% python3 -q
>>> import numpy as np
>>> np.set_printoptions(precision=3, suppress=True, linewidth=160, floatmode="fixed")
>>> E = np.loadtxt("x.csv", delimiter=",")
>>> E
array([[ -3.000,   3.000,  -3.000,   2.000,   3.000],
       [ -5.000,   3.000,  -5.000,  -1.000,   2.000],
       [ -3.000,   1.000,  -8.000,  -4.000,   0.000],
       [ -1.000,   4.000,  -7.000,  -5.000,   1.000],
       [  2.000,   5.000,  -8.000,  -6.000,   0.000],
       [  1.000,   3.000,  -6.000,  -5.000,   3.000],
       [  1.000,   0.000,  -9.000,  -7.000,   1.000],
       [  3.000,  -2.000,  -9.000,  -7.000,   4.000],
       [  4.000,  -5.000, -12.000,  -7.000,   3.000],
       [  2.000,  -4.000, -15.000,  -9.000,   3.000],
       [  3.000,  -2.000, -16.000,  -9.000,   6.000],
       [  0.000,  -5.000, -13.000, -11.000,   6.000],
       [ -1.000,  -8.000, -16.000,  -8.000,   6.000],
       [ -1.000,  -9.000, -18.000,  -9.000,   7.000],
       [ -4.000,  -7.000, -15.000, -11.000,   8.000],
       [ -5.000,  -8.000, -12.000,  -9.000,   8.000],
       [ -4.000,  -8.000, -14.000,  -8.000,  11.000],
       [ -3.000, -10.000, -16.000, -11.000,  11.000],
       [ -3.000, -11.000, -13.000, -14.000,  11.000],
       [ -1.000, -14.000, -16.000, -17.000,   8.000],
       [  2.000, -16.000, -13.000, -14.000,   8.000],
       [  1.000, -16.000, -11.000, -14.000,   6.000],
       [  4.000, -13.000, -12.000, -14.000,   6.000],
       [  5.000, -14.000,  -9.000, -16.000,   7.000],
       [  3.000, -17.000,  -9.000, -16.000,   5.000],
       [  2.000, -20.000, -10.000, -14.000,   4.000],
       [ -1.000, -22.000, -13.000, -15.000,   7.000],
       [  2.000, -25.000, -12.000, -14.000,   8.000],
       [  2.000, -25.000,  -9.000, -14.000,   7.000],
       [  2.000, -25.000, -10.000, -16.000,   4.000],
       [  0.000, -25.000,  -9.000, -19.000,   7.000],
       [  3.000, -28.000,  -7.000, -16.000,   5.000],
       [  0.000, -29.000,  -5.000, -13.000,   7.000],
       [  0.000, -29.000,  -2.000, -15.000,   5.000],
       [ -2.000, -27.000,  -2.000, -13.000,   5.000]])
>>> cen = E - E.mean(axis=0)
>>> vecs = np.linalg.svd(cen)[2][:1]
>>> B = cen - cen @ vecs.T @ vecs
>>> np.linalg.norm(B, axis=1).round(6).argmax()
np.int64(0)
>>> B.std(axis=0)
array([2.584, 0.978, 4.114, 2.229, 2.494])
>>> idx = E[:, 3] > np.median(E[:, 3])
>>> f = E[idx].mean(axis=0) - E[~idx].mean(axis=0)
>>> ((E - E.mean(axis=0)) @ f > 0).astype(int)
array([1, 1, 1, 1, 1, 1, 1, 1, 1, 1, 1, 1, 1, 1, 1, 1, 1, 1, 0, 0, 0, 0, 0, 0, 0, 0, 0, 0, 0, 0, 0, 0, 0, 0, 0])
>>> np.round((((E - E.mean(axis=0)) @ f > 0) == idx).mean(), 3)
np.float64(0.914)
>>> vec = np.array([0, -1, -1, 1, 1])
>>> target = E @ vec
>>> np.round(np.linalg.lstsq(E, target)[0], 3) + 0
array([ 0.000, -1.000, -1.000,  1.000,  1.000])
>>> rng = np.random.default_rng(55)
>>> target = target + 0.05 * rng.normal(size=35)
>>> target
array([ 5.042,  2.851,  2.985, -0.928, -3.062,  1.003,  3.075,  7.942, 13.041, 13.095, 15.022, 13.081, 21.993, 24.979, 19.023, 18.928, 25.055, 26.002, 20.935,
       21.057, 23.034, 18.984, 16.969, 14.019, 14.921, 19.942, 27.064, 31.018, 27.063, 23.012, 22.087, 23.950, 28.064, 21.052, 21.064])
>>> b, *_ = np.linalg.lstsq(E, target)
>>> b
array([ 0.001, -1.002, -1.001,  1.002,  0.999])
>>> J = np.load("data.npy")
>>> J
array([[ 0,  0,  0,  0,  0,  0,  0],
       [ 0, -3,  0,  0,  0,  0,  0],
       [ 0,  0, -2,  0,  0,  0,  0],
       [ 0,  0,  0,  2,  0,  0,  0],
       [ 0,  0,  0,  0,  2,  0,  0],
       [ 0,  0,  0,  0,  0, -1,  0],
       [ 0,  0,  0,  0,  0,  0, -3]])
>>> np.linalg.svd(J, compute_uv=False)
array([3.000, 3.000, 2.000, 2.000, 2.000, 1.000, 0.000])
>>> np.linalg.norm(J, axis=0)
array([0.000, 3.000, 2.000, 2.000, 2.000, 1.000, 3.000])
>>> J @ J.T
array([[0, 0, 0, 0, 0, 0, 0],
       [0, 9, 0, 0, 0, 0, 0],
       [0, 0, 4, 0, 0, 0, 0],
       [0, 0, 0, 4, 0, 0, 0],
       [0, 0, 0, 0, 4, 0, 0],
       [0, 0, 0, 0, 0, 1, 0],
       [0, 0, 0, 0, 0, 0, 9]])
>>> np.linalg.pinv(J)
array([[ 0.000,  0.000,  0.000,  0.000,  0.000,  0.000,  0.000],
       [ 0.000, -0.333,  0.000,  0.000,  0.000,  0.000,  0.000],
       [ 0.000,  0.000, -0.500,  0.000,  0.000,  0.000,  0.000],
       [ 0.000,  0.000,  0.000,  0.500,  0.000,  0.000,  0.000],
       [ 0.000,  0.000,  0.000,  0.000,  0.500,  0.000,  0.000],
       [ 0.000,  0.000,  0.000,  0.000,  0.000, -1.000,  0.000],
       [ 0.000,  0.000,  0.000,  0.000,  0.000,  0.000, -0.333]])
>>> idx = rng.permutation(7)
>>> idx
array([3, 1, 2, 6, 4, 5, 0])
>>> B = J[idx][:, idx]
>>> round(float(np.linalg.det(B)), 3), round(float(np.linalg.det(J[idx])), 3)
(0.0, 0.0)
>>> np.diag(B)
array([ 2, -3, -2, -3,  2, -1,  0])
>>> rk = np.linalg.matrix_rank(J)
>>> rk
np.int64(6)
>>> N = np.linalg.svd(J)[2][rk:].T
>>> [int(np.linalg.matrix_rank(J[:i])) for i in range(1, len(J) + 1)]
[0, 1, 2, 3, 4, 5, 6]
>>> [int(np.linalg.matrix_rank(J[:, :j + 1])) for j in range(7)]
[0, 1, 2, 3, 4, 5, 6]
>>> N[:, 0] / N[np.abs(N[:, 0]).round(6).argmax(), 0]
array([1.000, 0.000, 0.000, 0.000, 0.000, 0.000, 0.000])
>>> np.allclose(J @ N, 0)
True
>>> J @ N
array([[0.000],
       [0.000],
       [0.000],
       [0.000],
       [0.000],
       [0.000],
       [0.000]])
>>> B = np.array([[4, 5, -2, 1, -4, -1, 3],
...     [-5, 1, 2, 5, 1, -2, -2],
...     [5, 3, -1, 4, 3, 4, -2],
...     [4, 3, 3, -2, 5, 4, -2],
...     [3, -2, 4, -3, -1, 5, 5],
...     [5, 1, 2, 1, 4, 5, -4],
...     [-1, -1, 3, 1, -3, -3, -2]])
>>> data = np.triu(B)
>>> data
array([[ 4,  5, -2,  1, -4, -1,  3],
       [ 0,  1,  2,  5,  1, -2, -2],
       [ 0,  0, -1,  4,  3,  4, -2],
       [ 0,  0,  0, -2,  5,  4, -2],
       [ 0,  0,  0,  0, -1,  5,  5],
       [ 0,  0,  0,  0,  0,  5, -4],
       [ 0,  0,  0,  0,  0,  0, -2]])
>>> vec = np.array([0, 2, 4, 6, 3, 5, 3])
>>> (data * vec).sum(axis=1)
array([ 0, 27, 43, 17, 37, 13, -6])
>>> data @ vec
array([ 0, 27, 43, 17, 37, 13, -6])
>>> np.sign((data @ vec).round(6))
array([ 0,  1,  1,  1,  1,  1, -1])
>>> data @ (2 * vec)
array([  0,  54,  86,  34,  74,  26, -12])
>>> data * vec
array([[  0,  10,  -8,   6, -12,  -5,   9],
       [  0,   2,   8,  30,   3, -10,  -6],
       [  0,   0,  -4,  24,   9,  20,  -6],
       [  0,   0,   0, -12,  15,  20,  -6],
       [  0,   0,   0,   0,  -3,  25,  15],
       [  0,   0,   0,   0,   0,  25, -12],
       [  0,   0,   0,   0,   0,   0,  -6]])
>>> data @ np.ones(7)
array([ 6.000,  5.000,  8.000,  5.000,  9.000,  1.000, -2.000])
>>> np.linalg.norm(data @ vec) <= np.linalg.norm(data, 2) * np.linalg.norm(vec) + 1e-9
np.True_
>>> np.einsum("ij,j->i", data, vec)
array([ 0, 27, 43, 17, 37, 13, -6])
>>> mat = np.diag(np.array([-1, 1, -2, 2, -1, 2, 0, 1, -2, 0, 0])) + 5 * np.eye(11, k=1) + 5 * np.eye(11, k=-1)
>>> mat
array([[-1.000,  5.000,  0.000,  0.000,  0.000,  0.000,  0.000,  0.000,  0.000,  0.000,  0.000],
       [ 5.000,  1.000,  5.000,  0.000,  0.000,  0.000,  0.000,  0.000,  0.000,  0.000,  0.000],
       [ 0.000,  5.000, -2.000,  5.000,  0.000,  0.000,  0.000,  0.000,  0.000,  0.000,  0.000],
       [ 0.000,  0.000,  5.000,  2.000,  5.000,  0.000,  0.000,  0.000,  0.000,  0.000,  0.000],
       [ 0.000,  0.000,  0.000,  5.000, -1.000,  5.000,  0.000,  0.000,  0.000,  0.000,  0.000],
       [ 0.000,  0.000,  0.000,  0.000,  5.000,  2.000,  5.000,  0.000,  0.000,  0.000,  0.000],
       [ 0.000,  0.000,  0.000,  0.000,  0.000,  5.000,  0.000,  5.000,  0.000,  0.000,  0.000],
       [ 0.000,  0.000,  0.000,  0.000,  0.000,  0.000,  5.000,  1.000,  5.000,  0.000,  0.000],
       [ 0.000,  0.000,  0.000,  0.000,  0.000,  0.000,  0.000,  5.000, -2.000,  5.000,  0.000],
       [ 0.000,  0.000,  0.000,  0.000,  0.000,  0.000,  0.000,  0.000,  5.000,  0.000,  5.000],
       [ 0.000,  0.000,  0.000,  0.000,  0.000,  0.000,  0.000,  0.000,  0.000,  5.000,  0.000]])
>>> vec = np.array([-2, 1, 1, 1, -3, 2, -3, -1, 1, -3, -2])
>>> mat @ np.ones(11)
array([ 4.000, 11.000,  8.000, 12.000,  9.000, 12.000, 10.000, 11.000,  8.000, 10.000,  5.000])
>>> np.linalg.norm(mat @ vec) <= np.linalg.norm(mat, 2) * np.linalg.norm(vec) + 1e-9
np.True_
>>> mat @ vec
array([  7.000,  -4.000,   8.000,  -8.000,  18.000, -26.000,   5.000, -11.000, -22.000,  -5.000, -15.000])
>>> mat * vec
array([[  2.000,   5.000,   0.000,   0.000,  -0.000,   0.000,  -0.000,  -0.000,   0.000,  -0.000,  -0.000],
       [-10.000,   1.000,   5.000,   0.000,  -0.000,   0.000,  -0.000,  -0.000,   0.000,  -0.000,  -0.000],
       [ -0.000,   5.000,  -2.000,   5.000,  -0.000,   0.000,  -0.000,  -0.000,   0.000,  -0.000,  -0.000],
       [ -0.000,   0.000,   5.000,   2.000, -15.000,   0.000,  -0.000,  -0.000,   0.000,  -0.000,  -0.000],
       [ -0.000,   0.000,   0.000,   5.000,   3.000,  10.000,  -0.000,  -0.000,   0.000,  -0.000,  -0.000],
       [ -0.000,   0.000,   0.000,   0.000, -15.000,   4.000, -15.000,  -0.000,   0.000,  -0.000,  -0.000],
       [ -0.000,   0.000,   0.000,   0.000,  -0.000,  10.000,  -0.000,  -5.000,   0.000,  -0.000,  -0.000],
       [ -0.000,   0.000,   0.000,   0.000,  -0.000,   0.000, -15.000,  -1.000,   5.000,  -0.000,  -0.000],
       [ -0.000,   0.000,   0.000,   0.000,  -0.000,   0.000,  -0.000,  -5.000,  -2.000, -15.000,  -0.000],
       [ -0.000,   0.000,   0.000,   0.000,  -0.000,   0.000,  -0.000,  -0.000,   5.000,  -0.000, -10.000],
       [ -0.000,   0.000,   0.000,   0.000,  -0.000,   0.000,  -0.000,  -0.000,   0.000, -15.000,  -0.000]])
>>> np.sign((mat @ vec).round(6))
array([ 1.000, -1.000,  1.000, -1.000,  1.000, -1.000,  1.000, -1.000, -1.000, -1.000, -1.000])
>>> w, vecs = np.linalg.eigh(mat)
>>> vec = np.array([5, -1, 5, 5, 4, 5, 4, 1, 1, 1, -4])
>>> (np.sign(vecs[:, -1].round(6)) == np.sign(vecs[0, -1].round(6))).astype(int)
array([1, 1, 1, 1, 1, 1, 1, 1, 1, 1, 1])
>>> np.linalg.eigvalsh(mat[1:, 1:])
array([-9.589, -8.726, -6.567, -4.191, -1.436,  2.146,  4.313,  6.653,  8.340, 10.057])
>>> idx = rng.permutation(11)
>>> B = mat[:, idx] * rng.choice([-1, 1], 11)
>>> B
array([[-0.000,  1.000,  0.000, -0.000, -0.000,  0.000, -0.000,  5.000, -0.000,  0.000,  0.000],
       [-0.000, -5.000,  0.000, -5.000, -0.000,  0.000, -0.000,  1.000, -0.000,  0.000,  0.000],
       [-0.000, -0.000,  0.000,  2.000, -0.000,  0.000, -0.000,  5.000, -0.000,  0.000,  5.000],
       [-0.000, -0.000,  5.000, -5.000, -0.000,  0.000, -0.000,  0.000, -0.000,  0.000,  2.000],
       [-0.000, -0.000, -1.000, -0.000, -0.000,  0.000, -0.000,  0.000, -0.000,  5.000,  5.000],
       [-0.000, -0.000,  5.000, -0.000, -0.000,  0.000, -0.000,  0.000, -5.000,  2.000,  0.000],
       [-0.000, -0.000,  0.000, -0.000, -0.000,  0.000, -5.000,  0.000, -0.000,  5.000,  0.000],
       [-5.000, -0.000,  0.000, -0.000, -0.000,  0.000, -1.000,  0.000, -5.000,  0.000,  0.000],
       [ 2.000, -0.000,  0.000, -0.000, -0.000,  5.000, -5.000,  0.000, -0.000,  0.000,  0.000],
       [-5.000, -0.000,  0.000, -0.000, -5.000,  0.000, -0.000,  0.000, -0.000,  0.000,  0.000],
       [-0.000, -0.000,  0.000, -0.000, -0.000,  5.000, -0.000,  0.000, -0.000,  0.000,  0.000]])
>>> Uu, _, vt = np.linalg.svd(mat.T @ B)
>>> np.round(np.linalg.lstsq(mat, B)[0], 3) + 0
array([[ 0.000, -1.000,  0.000,  0.000,  0.000,  0.000,  0.000,  0.000,  0.000,  0.000,  0.000],
       [ 0.000,  0.000,  0.000,  0.000,  0.000,  0.000,  0.000,  1.000,  0.000,  0.000,  0.000],
       [ 0.000,  0.000,  0.000, -1.000,  0.000,  0.000,  0.000,  0.000,  0.000,  0.000,  0.000],
       [ 0.000,  0.000,  0.000,  0.000,  0.000,  0.000,  0.000,  0.000,  0.000,  0.000,  1.000],
       [ 0.000,  0.000,  1.000,  0.000,  0.000,  0.000,  0.000,  0.000,  0.000,  0.000,  0.000],
       [ 0.000,  0.000,  0.000,  0.000,  0.000,  0.000,  0.000,  0.000,  0.000,  1.000,  0.000],
       [ 0.000,  0.000,  0.000,  0.000,  0.000,  0.000,  0.000,  0.000, -1.000,  0.000,  0.000],
       [ 0.000,  0.000,  0.000,  0.000,  0.000,  0.000, -1.000,  0.000,  0.000,  0.000,  0.000],
       [-1.000,  0.000,  0.000,  0.000,  0.000,  0.000,  0.000,  0.000,  0.000,  0.000,  0.000],
       [ 0.000,  0.000,  0.000,  0.000,  0.000,  1.000,  0.000,  0.000,  0.000,  0.000,  0.000],
       [ 0.000,  0.000,  0.000,  0.000, -1.000,  0.000,  0.000,  0.000,  0.000,  0.000,  0.000]])
>>> A = np.loadtxt("block11.csv", delimiter=",")
>>> A
array([[ 0.000,  0.000,  0.000,  0.000,  0.000,  0.000,  0.000,  0.000,  0.000],
       [ 0.000,  0.000,  0.000,  0.000,  0.000,  0.000,  0.000,  0.000, -3.000],
       [ 0.000,  0.000,  0.000,  0.000,  0.000,  0.000,  0.000,  0.000,  2.000],
       [ 0.000,  0.000,  0.000,  0.000,  0.000,  0.000,  0.000,  0.000, -1.000],
       [ 0.000,  0.000,  0.000,  0.000,  0.000,  0.000,  0.000,  0.000,  3.000],
       [ 0.000,  0.000,  0.000,  0.000,  0.000,  0.000,  0.000,  0.000, -3.000],
       [ 0.000,  0.000,  0.000,  0.000,  0.000,  0.000,  0.000,  0.000,  3.000],
       [ 0.000,  0.000,  0.000,  0.000,  0.000,  0.000,  0.000,  0.000, -1.000],
       [ 0.000, -3.000,  2.000, -1.000,  3.000, -3.000,  3.000, -1.000,  0.000]])
>>> np.linalg.cond(A) > 100
np.True_
>>> np.round(np.linalg.norm(A, 2) / np.linalg.norm(A), 3)
np.float64(0.707)
>>> np.argsort(-np.linalg.norm(A, axis=0).round(6), kind="stable")[:3]
array([8, 1, 4])
>>> np.linalg.matrix_rank(A, rtol=0.1)
np.int64(2)
>>> [round(float(x), 3) for x in np.linalg.svd(A, compute_uv=False)[:3]]
[6.481, 6.481, 0.0]
>>> rk = np.linalg.matrix_rank(A)
>>> rk
np.int64(2)
>>> N = np.linalg.svd(A)[2][rk:].T
>>> [int(np.linalg.matrix_rank(A[:, :j + 1])) for j in range(9)]
[0, 1, 1, 1, 1, 1, 1, 1, 2]
>>> [int(np.linalg.matrix_rank(A[:i])) for i in range(1, len(A) + 1)]
[0, 1, 1, 1, 1, 1, 1, 1, 2]
>>> np.allclose(A @ N, 0)
True
>>> np.linalg.matrix_rank(A.T @ A), np.linalg.matrix_rank(A @ A.T)
(np.int64(2), np.int64(2))
>>> N.shape
(9, 7)
